$ ipython --no-banner

In [1]: import numpy as np

In [2]: import numpy.linalg as la

In [3]: np.set_printoptions(precision=3, suppress=True, linewidth=120, sign=" ")

In [4]: rd = lambda a: np.round(a, 3) + 0

In [5]: m1 = np.loadtxt("layer8.csv", delimiter=",")

In [6]: m1
Out[6]: 
array([[-1.984, -1.507, -2.196,  0.071, -1.486,  0.595,  0.854, -1.408, -0.468, -0.542],
       [ 0.6  , -0.2  ,  0.5  , -1.6  ,  0.5  ,  0.3  ,  0.1  ,  0.4  ,  0.2  , -1.6  ],
       [-0.3  , -0.5  , -0.5  ,  0.3  , -1.   ,  0.4  , -0.5  , -0.2  , -0.8  , -1.6  ],
       [-1.9  , -1.5  , -2.2  ,  0.   , -1.5  ,  0.5  ,  0.8  , -1.3  , -0.5  , -0.6  ],
       [ 1.9  , -1.   , -0.2  , -1.7  , -1.   ,  0.2  , -0.8  ,  0.4  ,  1.1  , -0.3  ]])

In [7]: T = np.stack([m1, 2 * m1, m1[::-1]])

In [8]: la.matrix_rank(T.reshape(3, -1))
Out[8]: np.int64(2)

In [9]: print((T @ m1.T).shape)
(3, 5, 5)

In [10]: print(la.matrix_rank(T))
[ 5  5  5]

In [11]: T.shape
Out[11]: (3, 5, 10)

In [12]: Y = np.array([[9, 6],
    ...:     [4, 7],
    ...:     [3, 5],
    ...:     [9, 6],
    ...:     [9, 8],
    ...:     [0, 7],
    ...:     [6, 6],
    ...:     [0, 2],
    ...:     [0, 1],
    ...:     [3, 0]])

In [13]: la.matrix_rank(np.vstack([m1, Y.T]))
Out[13]: np.int64(7)

In [14]: print(rd(np.einsum("ik,kj->ij", m1, Y)))
[[-39.709 -38.89 ]
 [ -8.      2.8  ]
 [-20.3   -15.4  ]
 [-40.2   -39.7  ]
 [-17.5   -16.3  ]]

In [15]: Y @ m1
---------------------------------------------------------------------------
ValueError                                Traceback (most recent call last)
Cell In[15], line 1
----> 1 Y @ m1

ValueError: matmul: Input operand 1 has a mismatch in its core dimension 0, with gufunc signature (n?,k),(k,m?)->(n?,m?) (size 5 is different from 2)

In [16]: rd(np.einsum("ij,ij->i", m1, m1))
Out[16]: array([ 16.822,   6.32 ,   5.33 ,  16.14 ,  10.68 ])

In [17]: M = np.load("arr.npy")

In [18]: print(M)
[[  2   3   4   5]
 [  6   7   8   9]
 [ 10  11  12  13]
 [ 14  15  16  17]
 [ 18  19  20  21]
 [ 22  23  24  25]
 [ 26  27  28  29]
 [ 30  31  32  33]
 [ 34  35  36  37]
 [ 38  39  40  41]
 [ 42  43  44  45]
 [ 46  47  48  49]
 [ 50  51  52  53]
 [ 54  55  56  57]]

In [19]: # null space of dimension 2

In [20]: basis = M[[8, 3]].astype(float)

In [21]: for _ in range(4):
    ...:     lab = la.norm(M[:, None] - basis, axis=-1).argmin(axis=1)
    ...:     basis = np.array([M[lab == j].mean(axis=0) for j in range(2)])
    ...: 

In [22]: lab
Out[22]: array([ 1,  1,  1,  1,  1,  1,  0,  0,  0,  0,  0,  0,  0,  0])

In [23]: basis[1] - basis[0]
Out[23]: array([-28., -28., -28., -28.])

In [24]: print(np.bincount(lab))
[ 8  6]

In [25]: print(np.abs(basis[1] - basis[0]).argmax())
0

In [26]: [round(float(x), 3) for x in la.svd(M, compute_uv=False)[:3]]
Out[26]: [251.69, 4.011, 0.0]

In [27]: la.matrix_rank(M, rtol=0.1)
Out[27]: np.int64(1)

In [28]: la.cond(M) > 100
Out[28]: np.True_

In [29]: Uu, s, Vt = la.svd(M)

In [30]: evecs = Vt[:(s > 1e-8).sum()]

In [31]: rng = np.random.default_rng(424745)

In [32]: x = M[8] + -1 * M[6] + rng.integers(2) * np.eye(4)[0]

In [33]: x
Out[33]: array([ 8.,  8.,  8.,  8.])

In [34]: print(la.matrix_rank(np.vstack([M, x])))
2

In [35]: rd(evecs.T @ evecs)
Out[35]: 
array([[ 0.7,  0.4,  0.1, -0.2],
       [ 0.4,  0.3,  0.2,  0.1],
       [ 0.1,  0.2,  0.3,  0.4],
       [-0.2,  0.1,  0.4,  0.7]])

In [36]: r = la.matrix_rank(M)

In [37]: print(r)
2

In [38]: ns = la.svd(M)[2][r:].T

In [39]: print([int(la.matrix_rank(np.delete(M, i, axis=0))) for i in range(14)])
[2, 2, 2, 2, 2, 2, 2, 2, 2, 2, 2, 2, 2, 2]

In [40]: ns.shape
Out[40]: (4, 2)

In [41]: lab = M[:, 2] > np.median(M[:, 2])

In [42]: r0 = M[lab].mean(axis=0) - M[~lab].mean(axis=0)

In [43]: r0
Out[43]: array([ 28.,  28.,  28.,  28.])

In [44]: ((M - M.mean(axis=0)) @ r0 > 0).astype(int)
Out[44]: array([ 0,  0,  0,  0,  0,  0,  0,  1,  1,  1,  1,  1,  1,  1])

In [45]: np.argsort(-np.abs(r0).round(6), kind="stable")
Out[45]: array([ 0,  1,  2,  3])

In [46]: mat = np.loadtxt("m.csv", delimiter=",")

In [47]: mat
Out[47]: 
array([[-1.,  0.,  0.,  0.,  0.,  0.,  0.,  0.],
       [-3.,  0.,  0.,  0.,  0.,  0.,  0.,  0.],
       [-3., -3.,  0.,  0.,  0.,  0.,  0.,  0.],
       [-1., -3.,  2.,  3.,  0.,  0.,  0.,  0.],
       [ 1., -1., -1.,  2.,  0.,  0.,  0.,  0.],
       [-1., -3.,  2.,  0.,  3.,  0.,  0.,  0.],
       [ 2., -2., -1.,  3.,  3.,  2.,  1.,  0.],
       [-1.,  2.,  3.,  3.,  2., -3.,  2., -3.]])

In [48]: Uu, s, Vt = la.svd(mat)

In [49]: evecs = Vt[:(s > 1e-8).sum()]

In [50]: x = mat[3] + 2 * mat[5] + rng.integers(2) * np.eye(8)[3]

In [51]: x
Out[51]: array([-3., -9.,  6.,  4.,  6.,  0.,  0.,  0.])

In [52]: la.matrix_rank(np.vstack([mat, x]))
Out[52]: np.int64(7)

In [53]: np.allclose(evecs.T @ evecs @ x, x)
Out[53]: True

In [54]: print(rd(mat @ la.pinv(mat) @ mat))
[[-1.  0.  0.  0.  0.  0.  0.  0.]
 [-3.  0.  0.  0.  0.  0.  0.  0.]
 [-3. -3.  0.  0.  0.  0.  0.  0.]
 [-1. -3.  2.  3.  0.  0.  0.  0.]
 [ 1. -1. -1.  2.  0.  0.  0.  0.]
 [-1. -3.  2.  0.  3.  0.  0.  0.]
 [ 2. -2. -1.  3.  3.  2.  1.  0.]
 [-1.  2.  3.  3.  2. -3.  2. -3.]]

In [55]: la.lstsq(mat[:-1].T, mat[-1])[2]
Out[55]: np.int32(6)

In [56]: np.abs(np.diag(la.qr(mat)[1])) > 1e-9
Out[56]: array([ True,  True,  True,  True,  True,  True,  True, False])

In [57]: [round(float(x), 3) for x in la.svd(mat, compute_uv=False)[:3]]
Out[57]: [7.976, 6.668, 5.882]

In [58]: W1 = np.array([[-3, -1, 1],
    ...:     [0, 3, 0],
    ...:     [-2, -2, -2],
    ...:     [3, -2, -2],
    ...:     [-1, -3, -1],
    ...:     [-3, -2, -1],
    ...:     [1, -2, 3],
    ...:     [2, -2, 3]])

In [59]: b = np.array([-2, 2, -1])

In [60]: H = np.maximum(mat @ W1 + b, 0)

In [61]: print(la.matrix_rank(H))
2

In [62]: (H > 0).mean(axis=0)
Out[62]: array([ 0.75,  0.25,  0.  ])

In [63]: basis = np.array([[2, 2, 0], [3, 3, 1], [2, 0, 2]])

In [64]: W1 @ basis
Out[64]: 
array([[ -7,  -9,   1],
       [  9,   9,   3],
       [-14, -10,  -6],
       [ -4,   0,  -6],
       [-13, -11,  -5],
       [-14, -12,  -4],
       [  2,  -4,   4],
       [  4,  -2,   4]])

In [65]: (H @ basis).round(6).argmax(axis=1)
Out[65]: array([ 0,  0,  0,  0,  0,  0,  0,  0])

In [66]: Y = np.array([[-1, -1, 1, 1, 0],
    ...:     [-2, 2, 0, 0, -2],
    ...:     [1, -2, 1, -1, -1],
    ...:     [-2, 1, 1, -2, 2],
    ...:     [1, -1, -2, 1, 1]])

In [67]: W0 = np.triu(Y, 1)

In [68]: W0
Out[68]: 
array([[ 0, -1,  1,  1,  0],
       [ 0,  0,  0,  0, -2],
       [ 0,  0,  0, -1, -1],
       [ 0,  0,  0,  0,  2],
       [ 0,  0,  0,  0,  0]])

In [69]: print(rd(la.eigvals(W0).sum().real))
0.0

In [70]: print(np.kron(np.eye(2, dtype=int), W0))
[[ 0 -1  1  1  0  0  0  0  0  0]
 [ 0  0  0  0 -2  0  0  0  0  0]
 [ 0  0  0 -1 -1  0  0  0  0  0]
 [ 0  0  0  0  2  0  0  0  0  0]
 [ 0  0  0  0  0  0  0  0  0  0]
 [ 0  0  0  0  0  0 -1  1  1  0]
 [ 0  0  0  0  0  0  0  0  0 -2]
 [ 0  0  0  0  0  0  0  0 -1 -1]
 [ 0  0  0  0  0  0  0  0  0  2]
 [ 0  0  0  0  0  0  0  0  0  0]]

In [71]: print(rd(la.det(W0[::-1])))
0.0

In [72]: J = np.array([[3, 6, 3, 3, 3, 6, 0, 3, 6],
    ...:     [1, 2, 1, 1, 1, 2, 0, 1, 2],
    ...:     [3, 6, 3, 3, 3, 6, 0, 3, 6],
    ...:     [2, 4, 2, 2, 2, 4, 0, 2, 4]])

In [73]: J
Out[73]: 
array([[ 3,  6,  3,  3,  3,  6,  0,  3,  6],
       [ 1,  2,  1,  1,  1,  2,  0,  1,  2],
       [ 3,  6,  3,  3,  3,  6,  0,  3,  6],
       [ 2,  4,  2,  2,  2,  4,  0,  2,  4]])

In [74]: # column 2 repeats column 0

In [75]: [round(float(x), 3) for x in la.svd(J, compute_uv=False)[:3]]
Out[75]: [19.774, 0.0, 0.0]

In [76]: la.cond(J) > 100
Out[76]: np.True_

In [77]: np.argsort(-la.norm(J, axis=0).round(6), kind="stable")[:3]
Out[77]: array([ 1,  5,  8])

In [78]: Uu, s, Vt = la.svd(J, full_matrices=False)

In [79]: rd(np.abs(Vt[0]))
Out[79]: array([ 0.243,  0.485,  0.243,  0.243,  0.243,  0.485,  0.   ,  0.243,  0.485])

In [80]: print(Uu.shape, s.shape, Vt.shape)
(4, 4) (4,) (4, 9)

In [81]: np.abs(Uu[:, 0]).round(6).argmax()
Out[81]: np.int64(0)

In [82]: rd(Uu.T @ J @ Vt.T)
Out[82]: 
array([[ 19.774,   0.   ,   0.   ,   0.   ],
       [  0.   ,   0.   ,   0.   ,   0.   ],
       [  0.   ,   0.   ,   0.   ,   0.   ],
       [  0.   ,   0.   ,   0.   ,   0.   ]])

In [83]: rd(np.sort(la.eigvals(W0)))
Out[83]: array([ 0.,  0.,  0.,  0.,  0.])

In [84]: np.prod(np.diag(W0)), rd(la.det(W0))
Out[84]: (np.int64(0), np.float64(0.0))

In [85]: W0 @ W0
Out[85]: 
array([[ 0,  0,  0, -1,  3],
       [ 0,  0,  0,  0,  0],
       [ 0,  0,  0,  0, -2],
       [ 0,  0,  0,  0,  0],
       [ 0,  0,  0,  0,  0]])

In [86]: Y = np.array([[1, 1], [1, -1]])

In [87]: feats = np.kron(Y, np.kron(Y, Y))[rng.permutation(8)][:10]

In [88]: feats
Out[88]: 
array([[ 1,  1,  1,  1,  1,  1,  1,  1],
       [ 1, -1, -1,  1,  1, -1, -1,  1],
       [ 1,  1, -1, -1,  1,  1, -1, -1],
       [ 1, -1,  1, -1,  1, -1,  1, -1],
       [ 1, -1, -1,  1, -1,  1,  1, -1],
       [ 1,  1,  1,  1, -1, -1, -1, -1],
       [ 1,  1, -1, -1, -1, -1,  1,  1],
       [ 1, -1,  1, -1, -1,  1, -1,  1]])

In [89]: Y = la.invert(feats)
---------------------------------------------------------------------------
AttributeError                            Traceback (most recent call last)
Cell In[89], line 1
----> 1 Y = la.invert(feats)

AttributeError: module 'numpy.linalg' has no attribute 'invert'

In [90]: Y = la.inv(feats)

In [91]: rd(la.cond(feats))
Out[91]: np.float64(1.0)

In [92]: np.allclose(Y, feats.T)
Out[92]: False

In [93]: Y
Out[93]: 
array([[ 0.125,  0.125,  0.125,  0.125,  0.125,  0.125,  0.125,  0.125],
       [ 0.125, -0.125,  0.125, -0.125, -0.125,  0.125,  0.125, -0.125],
       [ 0.125, -0.125, -0.125,  0.125, -0.125,  0.125, -0.125,  0.125],
       [ 0.125,  0.125, -0.125, -0.125,  0.125,  0.125, -0.125, -0.125],
       [ 0.125,  0.125,  0.125,  0.125, -0.125, -0.125, -0.125, -0.125],
       [ 0.125, -0.125,  0.125, -0.125,  0.125, -0.125, -0.125,  0.125],
       [ 0.125, -0.125, -0.125,  0.125,  0.125, -0.125,  0.125, -0.125],
       [ 0.125,  0.125, -0.125, -0.125, -0.125, -0.125,  0.125,  0.125]])

In [94]: rd(la.det(feats) * la.det(Y))
Out[94]: np.float64(1.0)

In [95]: feats @ Y
Out[95]: 
array([[ 1.,  0.,  0.,  0.,  0.,  0.,  0.,  0.],
       [ 0.,  1.,  0.,  0.,  0.,  0.,  0.,  0.],
       [ 0.,  0.,  1.,  0.,  0.,  0.,  0.,  0.],
       [ 0.,  0.,  0.,  1.,  0.,  0.,  0.,  0.],
       [ 0.,  0.,  0.,  0.,  1.,  0.,  0.,  0.],
       [ 0.,  0.,  0.,  0.,  0.,  1.,  0.,  0.],
       [ 0.,  0.,  0.,  0.,  0.,  0.,  1.,  0.],
       [ 0.,  0.,  0.,  0.,  0.,  0.,  0.,  1.]])

In [96]: print(rd(la.inv(Y)))
[[ 1.  1.  1.  1.  1.  1.  1.  1.]
 [ 1. -1. -1.  1.  1. -1. -1.  1.]
 [ 1.  1. -1. -1.  1.  1. -1. -1.]
 [ 1. -1.  1. -1.  1. -1.  1. -1.]
 [ 1. -1. -1.  1. -1.  1.  1. -1.]
 [ 1.  1.  1.  1. -1. -1. -1. -1.]
 [ 1.  1. -1. -1. -1. -1.  1.  1.]
 [ 1. -1.  1. -1. -1.  1. -1.  1.]]
